% python3 -q
>>> import numpy as np
>>> np.set_printoptions(suppress=True, linewidth=200)
>>> def rnd(a):
...     return np.round(a, 2) + 0
... 
>>> feats = np.load("sample14.npy")
>>> feats
array([[  5,  -7,   7],
       [ -7,  13, -13],
       [  7, -13,  13]])
>>> print(np.unique(feats.round(6), axis=0).shape)
(3, 3)
>>> np.abs(np.diag(np.linalg.qr(feats)[1])) > 1e-9
array([ True,  True, False])
>>> rnd(np.trace(np.linalg.pinv(feats) @ feats))
np.float64(2.0)
>>> proj = np.triu(np.array([[1, 2, 2], [1, 0, 1], [1, 2, 0]]), 1) + np.eye(3)
>>> Y = proj @ feats @ np.linalg.inv(proj)
>>> rnd(np.poly(Y))
array([  1., -31.,  32.,   0.])
>>> np.linalg.matrix_rank(Y)
np.int64(2)
>>> np.trace(Y), np.trace(feats)
(np.float64(31.0), np.int64(31))
>>> X = np.load("run17.npy")
>>> rnd(X)
array([[-0.6 , -0.7 ,  1.1 ],
       [-0.06, -0.07,  0.11],
       [ 0.42,  0.49, -0.77]])
>>> U, sig, Vt = np.linalg.svd(X)
>>> evecs = Vt[:(sig > 1e-8).sum()]
>>> rng = np.random.default_rng(68)
>>> x = X[1] + -1 * X[2] + rng.integers(2) * np.eye(3)[0]
>>> rnd(x)
array([-0.48, -0.56,  0.88])
>>> print(np.allclose(evecs.T @ evecs @ x, x))
True
>>> arr = np.loadtxt("layer11.csv", delimiter=",")
>>> rnd(arr)
array([[0.05, 0.2 , 0.09, 0.05],
       [0.2 , 0.74, 0.34, 0.2 ],
       [0.09, 0.34, 0.15, 0.09],
       [0.05, 0.2 , 0.09, 0.05]])
>>> print(rnd(np.trace(np.linalg.pinv(arr) @ arr)))
1.0
>>> np.unique(arr.round(6), axis=0).shape
(3, 4)
>>> print(np.allclose(arr[:-1].T @ np.linalg.lstsq(arr[:-1].T, arr[-1])[0], arr[-1]))
True
>>> x = np.array([-2, 0, 0, -1])
>>> rnd(np.eye(4) - arr)
array([[ 0.95, -0.2 , -0.09, -0.05],
       [-0.2 ,  0.26, -0.34, -0.2 ],
       [-0.09, -0.34,  0.85, -0.09],
       [-0.05, -0.2 , -0.09,  0.95]])
>>> np.trace(arr)
np.float64(1.0)
>>> rnd(np.linalg.eigvalsh(2 * arr - np.eye(4)))
array([-1., -1., -1.,  1.])
>>> r = np.linalg.matrix_rank(arr)
>>> print(r)
1
>>> ns = np.linalg.svd(arr)[2][r:].T
>>> [int(np.linalg.matrix_rank(np.delete(arr, i, axis=0))) for i in range(4)]
[1, 1, 1, 1]
>>> print(rnd(ns @ ns.T))
[[ 0.95 -0.2  -0.09 -0.05]
 [-0.2   0.26 -0.34 -0.2 ]
 [-0.09 -0.34  0.85 -0.09]
 [-0.05 -0.2  -0.09  0.95]]
>>> print(np.linalg.matrix_rank(arr.T @ arr), np.linalg.matrix_rank(arr @ arr.T))
1 1
>>> ns.shape
(4, 3)
>>> [int(np.linalg.matrix_rank(arr[:, :j + 1])) for j in range(4)]
[1, 1, 1, 1]
>>> np.allclose(arr @ ns, 0)
True
>>> E = np.load("test6.npy")
>>> E
array([[ 0.,  0., -1.],
       [ 0.,  1.,  0.],
       [ 1.,  0.,  0.]])
>>> T = np.stack([E, -2 * E, E[::-1]])
>>> rnd(np.linalg.norm(T, axis=(1, 2)))
array([1.73, 3.46, 1.73])
>>> np.linalg.matrix_rank(T.reshape(3, -1))
np.int64(2)
>>> (T @ E.T).shape
(3, 3, 3)
>>> M = np.array([[-1.0, 1.0, 1.0], [1.0, -1.0, 1.0], [1.0, 1.0, -1.0]])
>>> M
array([[-1.,  1.,  1.],
       [ 1., -1.,  1.],
       [ 1.,  1., -1.]])
>>> T = np.stack([M, 4 * M, M[::-1]])
>>> T.shape
(3, 3, 3)
>>> (T @ M.T).shape
(3, 3, 3)
>>> Q, evecs = np.linalg.qr(M[:, :2])[0], np.linalg.qr(M[:, 2:])[0]
>>> sig = np.linalg.svd(Q.T @ evecs, compute_uv=False)
>>> (sig > 0.9).sum()
np.int64(0)
>>> rnd(np.linalg.norm(Q @ Q.T - evecs @ evecs.T, 2))
np.float64(1.0)
>>> vals, evecs = np.linalg.eigh(M)
>>> rnd(evecs.T @ M @ evecs)
array([[-2.,  0.,  0.],
       [ 0., -2.,  0.],
       [ 0.,  0.,  1.]])
>>> rnd(evecs.T @ evecs)
array([[1., 0., 0.],
       [0., 1., 0.],
       [0., 0., 1.]])
>>> np.abs(evecs[:, -1]).round(6).argmax()
np.int64(0)
>>> rnd(np.abs(evecs[:, -1]))
array([0.58, 0.58, 0.58])
>>> rnd(vals)
array([-2., -2.,  1.])
>>> vals.sum(), np.trace(M)
(np.float64(-3.0), np.float64(-3.0))
>>> rnd(np.linalg.eigvalsh(M + 2 * np.eye(3)))
array([0., 0., 3.])
>>> rnd(np.linalg.svd(M, compute_uv=False))
array([2., 2., 1.])
>>> z = rng.permutation(3)
>>> z
array([1, 0, 2])
>>> Y = M[z][:, z]
>>> print(rnd(np.sort(np.abs(np.linalg.eigvals(Y)))))
[1. 2. 2.]
>>> Y
array([[-1.,  1.,  1.],
       [ 1., -1.,  1.],
       [ 1.,  1., -1.]])
>>> def softmax(z):
...     e = np.exp(z - z.max(axis=-1, keepdims=True))
...     return e / e.sum(axis=-1, keepdims=True)
... 
>>> rnd(softmax(10 * M[0]))
array([0. , 0.5, 0.5])
>>> rnd(softmax(M[0]))
array([0.06, 0.47, 0.47])
>>> rnd(softmax(M[0] + 4))
array([0.06, 0.47, 0.47])
>>> att = M @ M.T / np.sqrt(3)
>>> rnd(softmax(att))
array([[0.83, 0.08, 0.08],
       [0.08, 0.83, 0.08],
       [0.08, 0.08, 0.83]])
>>> rnd(softmax(att)[0] @ M)
array([-0.67,  0.83,  0.83])
>>> F = np.load("case9.npy")
>>> print(F)
[[-5 15 -5]
 [ 4  8 -4]
 [-1 23 -9]]
>>> th = np.radians(15)
>>> Rm = np.eye(3)
>>> Rm[2, 2] = Rm[0, 0] = np.cos(th)
>>> Rm[2, 0], Rm[0, 2] = -np.sin(th), np.sin(th)
>>> rnd(Rm)
array([[ 0.97,  0.  ,  0.26],
       [ 0.  ,  1.  ,  0.  ],
       [-0.26,  0.  ,  0.97]])
>>> Y = F @ Rm.T
>>> np.allclose(F @ F.T, Y @ Y.T)
True
>>> np.allclose(np.linalg.norm(F, axis=1), np.linalg.norm(Y, axis=1))
True
>>> print(rnd(np.abs(Y - F).max(axis=0)))
[2.3  0.   1.46]
>>> A = np.array([[3.0, 4.0, 0.0], [4.0, 0.0, 4.0], [0.0, 4.0, -2.0]])
>>> U, sig, Vt = np.linalg.svd(A, full_matrices=False)
>>> rnd(Vt @ Vt.T)
array([[1., 0., 0.],
       [0., 1., 0.],
       [0., 0., 1.]])
>>> rnd(np.sqrt((sig ** 2).sum())), rnd(np.linalg.norm(A))
(np.float64(8.77), np.float64(8.77))
>>> np.allclose(U * sig @ Vt, A)
True
>>> rnd(np.cumsum(sig ** 2) / np.sum(sig ** 2))
array([0.55, 1.  , 1.  ])
>>> (sig > 1e-8).sum()
np.int64(3)
>>> rnd(sig)
array([6.48, 5.9 , 0.42])
>>> rnd(U.T @ U)
array([[1., 0., 0.],
       [0., 1., 0.],
       [0., 0., 1.]])
>>> z = rng.integers(0, 3, 4)
>>> K = (z[:, None] == z) * -3 + np.eye(4)
>>> K
array([[-2.,  0., -3., -3.],
       [ 0., -2.,  0.,  0.],
       [-3.,  0., -2., -3.],
       [-3.,  0., -3., -2.]])
>>> z = rng.permutation(4)
>>> Y = K[:, z] * rng.choice([-1, 1], 4)
>>> print(Y)
[[-3. -0.  3.  2.]
 [ 0.  2. -0. -0.]
 [-3. -0.  2.  3.]
 [-2. -0.  3.  3.]]
>>> U, _, Vt = np.linalg.svd(K.T @ Y)
>>> rnd(np.linalg.lstsq(K, Y)[0])
array([[ 0.,  0.,  0., -1.],
       [ 0., -1.,  0.,  0.],
       [ 0.,  0., -1.,  0.],
       [ 1.,  0.,  0.,  0.]])
>>> rnd(np.linalg.norm(K, 2))
np.float64(8.0)
>>> print(rnd(np.linalg.norm(K, "nuc")))
12.0
